$ python -q
>>> import numpy as np
>>> np.set_printoptions(precision=1, suppress=True, linewidth=120, legacy="1.25")
>>> E = np.load("dump.npy")
>>> E
array([[ -9.,   8.,  -2.,  -3.],
       [-14.,   9.,  -4.,  -1.],
       [  2., -10.,  -1.,   9.],
       [-14.,   6.,  -4.,   2.]])
>>> def softmax(z):
...     e = np.exp(z - z.max(axis=-1, keepdims=True))
...     return e / e.sum(axis=-1, keepdims=True)
... 
>>> softmax(E).sum(axis=1)
array([1., 1., 1., 1.])
>>> S = E @ E.T / np.sqrt(4)
>>> np.round(softmax(S + np.triu(np.full(S.shape, -np.inf), 1)), 1) + 0
array([[1., 0., 0., 0.],
       [0., 1., 0., 0.],
       [0., 0., 1., 0.],
       [0., 1., 0., 0.]])
>>> softmax(S).round(6).argmax(axis=1)
array([1, 1, 2, 1])
>>> F = np.load("case1.npy")
>>> F
array([[ 14.,  -1.,  -6.,  -4.],
       [ 22.,   1., -12.,  -8.],
       [ 22.,  -1., -10.,  -8.],
       [  2.,  -1.,   0.,   2.]])
>>> # rows and columns are dependent
>>> ang = np.radians(120)
>>> Rm = np.eye(4)
>>> Rm[3, 3] = Rm[0, 0] = np.cos(ang)
>>> Rm[3, 0], Rm[0, 3] = -np.sin(ang), np.sin(ang)
>>> Rm
array([[-0.5,  0. ,  0. ,  0.9],
       [ 0. ,  1. ,  0. ,  0. ],
       [ 0. ,  0. ,  1. ,  0. ],
       [-0.9,  0. ,  0. , -0.5]])
>>> B = F @ Rm.T
>>> B
array([[-10.5,  -1. ,  -6. , -10.1],
       [-17.9,   1. , -12. , -15.1],
       [-17.9,  -1. , -10. , -15.1],
       [  0.7,  -1. ,   0. ,  -2.7]])
>>> np.allclose(F @ F.T, B @ B.T)
True
>>> round(np.linalg.det(Rm), 1), round(np.trace(Rm), 1)
(1.0, 1.0)
>>> np.abs(B - F).max(axis=0)
array([39.9,  0. ,  0. ,  7.1])
>>> X = np.load("layer8.npy")
>>> X
array([[ 0, 10,  0,  4,  0],
       [ 4,  0, 11, 10,  0],
       [16,  0,  0,  0, 19],
       [ 0, 12,  0,  8,  0],
       [ 0, 10,  0,  0,  0],
       [ 3,  2,  0,  0,  2],
       [ 0,  8,  0,  6,  0],
       [ 0,  6,  5, 11,  0],
       [12,  0,  9,  2,  8],
       [ 0,  6,  0,  2,  0],
       [ 0,  8,  0,  0,  0],
       [ 0,  8,  2,  9,  0],
       [ 0,  2,  5,  6,  0],
       [ 3,  4,  0,  0,  5],
       [ 0, 10,  3, 13,  0],
       [14,  0, 12,  4,  9],
       [ 0,  6,  0,  0,  0],
       [16,  0,  8,  0, 13],
       [ 3,  0, 13, 13,  0],
       [ 0,  4,  0,  0,  0]])
>>> Ac = (X - X.mean(axis=0)) / X.std(axis=0)
>>> np.argwhere(np.abs(Ac) > 2)
array([[ 2,  0],
       [ 2,  4],
       [17,  0],
       [18,  2]])
>>> Ac.std(axis=0)
array([1., 1., 1., 1., 1.])
>>> beta = np.linalg.lstsq(np.delete(Ac, 3, axis=1), Ac[:, 3])[0]
>>> np.round(1 - np.var(Ac[:, 3] - np.delete(Ac, 3, axis=1) @ beta), 1)
0.8
>>> beta
array([-2.5,  0.6,  1.7,  2. ])
>>> np.abs(beta).argmax()
0
>>> K = np.load("m.npy")
>>> K
array([[  2.5,   2. ,  14.1, -10.5,   8.1,  -3.3,   2.2,   0. ],
       [-10.6,  -9.2,   4.2,   7.2,   1. ,  -9.7,   1.2,   6. ],
       [  6. ,   9.9,   2.3,  -5.6,   8.4,   4. ,  -7.2,   9.5],
       [ -2.1, -12.8,  -6.3,  -5. ,   5.8,  -2.5,  -9.9,   5.6],
       [ 10.6,  -8.2,  -3.4, -10.7,   3.2,   9. ,   1.5,  -0.7],
       [  5.5,  -2.6,   6.1,   2.8,  -3.7,   2.6, -13. , -11.4],
       [  5.5, -14.1,   6. ,   6.1,   4.8,   7.8,   2.4,  -2.8],
       [ -3.3,   6.2, -16.2,  -3.5,  -0.8,   6.9,  -0.7,   5.3],
       [-10.2,   4.3,  10.6,   1. ,   8.3,  -8.2,  -5.3,   0.8],
       [  4.9,   9.7, -10.7,   3.9,  -1.2, -10.5,  -6. ,  -2.2],
       [ -3.4,  -0.6,   5.6,  14.5,   0.1,  -9.2,   1.5,  -7.8],
       [  0.9, -16.2,   1.7,   4.2,   9. ,  -3. ,   1.2,  -5.1],
       [ -3.9,  -6.6,  -9.3,  -3.1,  -2.7,  -6.3,   8.3, -11.3],
       [  7.4,   0.1,  -2.9,  -8. ,  -8.1,  -0.2, -12.2,  -7.6],
       [  0.7,  10.6,   7. ,  -6.4,  -0.4,  -2.4,  -7.5, -11.6],
       [  0.7,  -7.1,  -4.4,  -6.3,   2.3,   1.2,  -8.6,  14.5],
       [ -7.4,  -3.2,   2.8,   4.5,   7.6,  -1.7, -14.1,   6.9],
       [-10.4,  -1.6,  -9.9,   6.2,   4.1,  -6. ,  -9.7,   2.1],
       [-10.6,  -2.7,   4.8,  -2.2,  -1.4,   8.9,  12.5,  -3.8],
       [ -5.1,  -2.9,   5.4,   5.5,  -5.4, -10.7,  -7.7,  10.2],
       [ -2.8,   5. ,   4.1,   8.3, -11. ,   6.3,   7.4,   8.2],
       [  7.8,  12.1,  -8.7,  -5.4,  -1.5,   4.5,  -7.7,   2.9],
       [ -6. ,   1.4,   4.7, -15.9,   3.3,  -1.8,  -0.9,  -8.4],
       [ -6.6,   7.4,   5.9,   3.8,   2.2,  -9.5,  12.5,   0.8],
       [ -5.9,   6. ,  -4. ,   9.2,  13.3,  -6.1,   3.6,   1.1],
       [  7.9,  -1.4,  -1.6,   9.2,   7.6,  -8.5,  -9.8,   4.7],
       [ -0.7,  -2.3,  -1.9,  12.2, -10.8,  -7.4,  -1.7,  -8.2],
       [  2.1,   1. ,  -2.2,   2.5,  -5.4,  -3.8,  -2.9, -18.2],
       [  6.1,  13.2,   4.5,   0.1,  10.4,   6.7,  -3.8,  -1.1],
       [ 11.1,  10.1,   4.9,   5.1,   5.7,   3.3,  -9. ,   0.5],
       [  5.7,  -2.1,  -4.3,  -0.4,  14.3,  -0.3,  10.3,   5.8],
       [  0. ,  -3.2,  -5.7,  12.2,  -5.4,   0.6,   5.4,  12.2],
       [ -1.9,   6.8,   0.2, -11.3,   6.2, -11. ,  -7.7,  -1.7],
       [  6.3,   4. ,  -6.8,   6.3,   1.1,   3.4,  15.2,   3.8],
       [  8.4,  -0.4,   8. ,  -3.7,  -5.1,   8.4,  -8.2,  -9.5]])
>>> B = K / np.linalg.norm(K, axis=1, keepdims=True)
>>> G = B @ B.T
>>> np.linalg.norm(B, axis=1)
array([1., 1., 1., 1., 1., 1., 1., 1., 1., 1., 1., 1., 1., 1., 1., 1., 1., 1., 1., 1., 1., 1., 1., 1., 1., 1., 1., 1.,
       1., 1., 1., 1., 1., 1., 1.])
>>> G[12].round(1) + 0
array([-0.3,  0.1, -0.8,  0.1,  0.1, -0.1,  0. ,  0.1, -0.3,  0.1,  0.2,  0.3,  1. ,  0.1, -0.1, -0.4, -0.5,  0.1,
        0.3, -0.3, -0.3, -0.3,  0.3,  0.1,  0. , -0.3,  0.4,  0.5, -0.6, -0.7,  0. , -0.1,  0. ,  0.1, -0.2])
>>> (G - 2 * np.eye(35)).round(6).argmax(axis=1)
array([22, 19, 28, 15,  6, 34, 11, 21, 16, 21, 26,  6, 27, 34, 22,  3, 17, 16, 20,  1, 31,  2, 32, 24, 23, 16, 10, 26,
       29, 28, 33, 20, 22, 30,  5])
>>> G = np.cov(K, rowvar=False)
>>> np.argwhere(np.triu(np.abs(np.corrcoef(K.T)) > 0.8, 1))
array([], shape=(0, 2), dtype=int64)
>>> np.polyfit(K[:, 4], K[:, 3], 1)
array([-0.2,  1.1])
>>> np.median(K, axis=0)
array([ 0.7, -0.4,  1.7,  2.5,  2.2, -1.8, -2.9,  0.5])
>>> K.std(axis=0)
array([6.3, 7.4, 6.7, 7.4, 6.3, 6.3, 7.8, 7.5])
>>> ang = np.radians(45)
>>> Rm = np.eye(8)
>>> Rm[0, 0] = Rm[5, 5] = np.cos(ang)
>>> Rm[0, 5], Rm[5, 0] = -np.sin(ang), np.sin(ang)
>>> Rm
array([[ 0.7,  0. ,  0. ,  0. ,  0. , -0.7,  0. ,  0. ],
       [ 0. ,  1. ,  0. ,  0. ,  0. ,  0. ,  0. ,  0. ],
       [ 0. ,  0. ,  1. ,  0. ,  0. ,  0. ,  0. ,  0. ],
       [ 0. ,  0. ,  0. ,  1. ,  0. ,  0. ,  0. ,  0. ],
       [ 0. ,  0. ,  0. ,  0. ,  1. ,  0. ,  0. ,  0. ],
       [ 0.7,  0. ,  0. ,  0. ,  0. ,  0.7,  0. ,  0. ],
       [ 0. ,  0. ,  0. ,  0. ,  0. ,  0. ,  1. ,  0. ],
       [ 0. ,  0. ,  0. ,  0. ,  0. ,  0. ,  0. ,  1. ]])
>>> B = K @ Rm.T
>>> round(np.linalg.det(Rm), 1), np.round(np.trace(Rm), 1)
(1.0, 7.4)
>>> np.allclose(K @ K.T, B @ B.T)
True
